>>> import numpy as np
>>> from numpy import linalg as LA
>>> np.set_printoptions(precision=2, suppress=True, linewidth=200, floatmode="fixed")
>>> def tidy(a):
...     return np.round(a, 2) + 0
... 
>>> mat = np.load("x.npy")
>>> mat
array([[ 3,  3,  4,  3,  3,  3,  3,  2,  2,  3],
       [ 3,  3,  4,  3,  3,  3,  3,  2,  2,  3],
       [-1, -1,  0, -1, -1, -1, -1, -2, -2, -1],
       [-2, -2, -1, -2, -2, -2, -2, -3, -3, -2],
       [ 4,  4,  5,  4,  4,  4,  4,  3,  3,  4],
       [ 2,  2,  3,  2,  2,  2,  2,  1,  1,  2],
       [ 4,  4,  5,  4,  4,  4,  4,  3,  3,  4],
       [ 4,  4,  5,  4,  4,  4,  4,  3,  3,  4],
       [ 1,  1,  2,  1,  1,  1,  1,  0,  0,  1]])
>>> tidy(LA.norm(mat, 2) / LA.norm(mat))
np.float64(0.99)
>>> LA.cond(mat) > 100
np.True_
>>> ang = np.radians(15)
>>> Rm = np.eye(10)
>>> Rm[1, 1] = Rm[7, 7] = np.cos(ang)
>>> Rm[1, 7], Rm[7, 1] = -np.sin(ang), np.sin(ang)
>>> tidy(Rm)
array([[ 1.00,  0.00,  0.00,  0.00,  0.00,  0.00,  0.00,  0.00,  0.00,  0.00],
       [ 0.00,  0.97,  0.00,  0.00,  0.00,  0.00,  0.00, -0.26,  0.00,  0.00],
       [ 0.00,  0.00,  1.00,  0.00,  0.00,  0.00,  0.00,  0.00,  0.00,  0.00],
       [ 0.00,  0.00,  0.00,  1.00,  0.00,  0.00,  0.00,  0.00,  0.00,  0.00],
       [ 0.00,  0.00,  0.00,  0.00,  1.00,  0.00,  0.00,  0.00,  0.00,  0.00],
       [ 0.00,  0.00,  0.00,  0.00,  0.00,  1.00,  0.00,  0.00,  0.00,  0.00],
       [ 0.00,  0.00,  0.00,  0.00,  0.00,  0.00,  1.00,  0.00,  0.00,  0.00],
       [ 0.00,  0.26,  0.00,  0.00,  0.00,  0.00,  0.00,  0.97,  0.00,  0.00],
       [ 0.00,  0.00,  0.00,  0.00,  0.00,  0.00,  0.00,  0.00,  1.00,  0.00],
       [ 0.00,  0.00,  0.00,  0.00,  0.00,  0.00,  0.00,  0.00,  0.00,  1.00]])
>>> other = mat @ Rm.T
>>> tidy(np.abs(other - mat).max(axis=0))
array([0.00, 0.91, 0.00, 0.00, 0.00, 0.00, 0.00, 0.93, 0.00, 0.00])
>>> tidy(other)
array([[ 3.00,  2.38,  4.00,  3.00,  3.00,  3.00,  3.00,  2.71,  2.00,  3.00],
       [ 3.00,  2.38,  4.00,  3.00,  3.00,  3.00,  3.00,  2.71,  2.00,  3.00],
       [-1.00, -0.45,  0.00, -1.00, -1.00, -1.00, -1.00, -2.19, -2.00, -1.00],
       [-2.00, -1.16, -1.00, -2.00, -2.00, -2.00, -2.00, -3.42, -3.00, -2.00],
       [ 4.00,  3.09,  5.00,  4.00,  4.00,  4.00,  4.00,  3.93,  3.00,  4.00],
       [ 2.00,  1.67,  3.00,  2.00,  2.00,  2.00,  2.00,  1.48,  1.00,  2.00],
       [ 4.00,  3.09,  5.00,  4.00,  4.00,  4.00,  4.00,  3.93,  3.00,  4.00],
       [ 4.00,  3.09,  5.00,  4.00,  4.00,  4.00,  4.00,  3.93,  3.00,  4.00],
       [ 1.00,  0.97,  2.00,  1.00,  1.00,  1.00,  1.00,  0.26,  0.00,  1.00]])
>>> tidy(LA.svd(mat, compute_uv=False)), tidy(LA.svd(other, compute_uv=False))
(array([27.14,  3.76,  0.00,  0.00,  0.00,  0.00,  0.00,  0.00,  0.00]), array([27.14,  3.76,  0.00,  0.00,  0.00,  0.00,  0.00,  0.00,  0.00]))
>>> Uu, s, vt = LA.svd(mat)
>>> np.argmax(s[:-1] / (s[1:] + 1e-6)) + 1
np.int64(2)
>>> tidy(s)
array([27.14,  3.76,  0.00,  0.00,  0.00,  0.00,  0.00,  0.00,  0.00])
>>> other = Uu[:, :2] @ np.diag(s[:2]) @ vt[:2]
>>> tidy(other)
array([[ 3.00,  3.00,  4.00,  3.00,  3.00,  3.00,  3.00,  2.00,  2.00,  3.00],
       [ 3.00,  3.00,  4.00,  3.00,  3.00,  3.00,  3.00,  2.00,  2.00,  3.00],
       [-1.00, -1.00,  0.00, -1.00, -1.00, -1.00, -1.00, -2.00, -2.00, -1.00],
       [-2.00, -2.00, -1.00, -2.00, -2.00, -2.00, -2.00, -3.00, -3.00, -2.00],
       [ 4.00,  4.00,  5.00,  4.00,  4.00,  4.00,  4.00,  3.00,  3.00,  4.00],
       [ 2.00,  2.00,  3.00,  2.00,  2.00,  2.00,  2.00,  1.00,  1.00,  2.00],
       [ 4.00,  4.00,  5.00,  4.00,  4.00,  4.00,  4.00,  3.00,  3.00,  4.00],
       [ 4.00,  4.00,  5.00,  4.00,  4.00,  4.00,  4.00,  3.00,  3.00,  4.00],
       [ 1.00,  1.00,  2.00,  1.00,  1.00,  1.00,  1.00,  0.00,  0.00,  1.00]])
>>> tidy(LA.norm(mat - other) / LA.norm(mat))
np.float64(0.0)
>>> LA.matrix_rank(mat, rtol=0.05)
np.int64(2)
>>> tidy(LA.norm(mat - other, 2)), tidy(s[2])
(np.float64(0.0), np.float64(0.0))
>>> tidy(np.abs(mat - other).max())
np.float64(0.0)
